In [1]: import numpy as np

In [2]: import numpy.linalg as la

In [3]: np.set_printoptions(suppress=True, linewidth=200)

In [4]: out = np.array([[2, 2, 2, 1], [3, 1, 0, 1], [3, 0, 0, 1], [3, 3, 1, 2]])

In [5]: out[-1] = out[0]

In [6]: arr = out + 0.05 * np.eye(4)

In [7]: arr
Out[7]: 
array([[2.05, 2.  , 2.  , 1.  ],
       [3.  , 1.05, 0.  , 1.  ],
       [3.  , 0.  , 0.05, 1.  ],
       [2.  , 2.  , 2.  , 1.05]])

In [8]: O, Rm = la.qr(arr)

In [9]: np.round(O @ Rm, 3) + 0
Out[9]: 
array([[2.05, 2.  , 2.  , 1.  ],
       [3.  , 1.05, 0.  , 1.  ],
       [3.  , 0.  , 0.05, 1.  ],
       [2.  , 2.  , 2.  , 1.05]])

In [10]: O.shape, Rm.shape
Out[10]: ((4, 4), (4, 4))

In [11]: rng = np.random.default_rng(22)

In [12]: labels = rng.permutation(4)

In [13]: out = arr[:, labels] * rng.choice([-1, 1], 4)

In [14]: out
Out[14]: 
array([[-2.  ,  2.  , -2.05, -1.  ],
       [-1.05,  0.  , -3.  , -1.  ],
       [-0.  ,  0.05, -3.  , -1.  ],
       [-2.  ,  2.  , -2.  , -1.05]])

In [15]: left, _, VT = la.svd(arr.T @ out)

In [16]: np.round(left @ VT, 3) + 0
Out[16]: 
array([[ 0.,  0., -1.,  0.],
       [-1.,  0.,  0.,  0.],
       [ 0.,  1.,  0.,  0.],
       [ 0.,  0.,  0., -1.]])

In [17]: labels
Out[17]: array([1, 2, 0, 3])

In [18]: np.round(la.lstsq(arr, out)[0], 3) + 0
Out[18]: 
array([[ 0.,  0., -1.,  0.],
       [-1.,  0.,  0.,  0.],
       [ 0.,  1.,  0.,  0.],
       [ 0.,  0.,  0., -1.]])
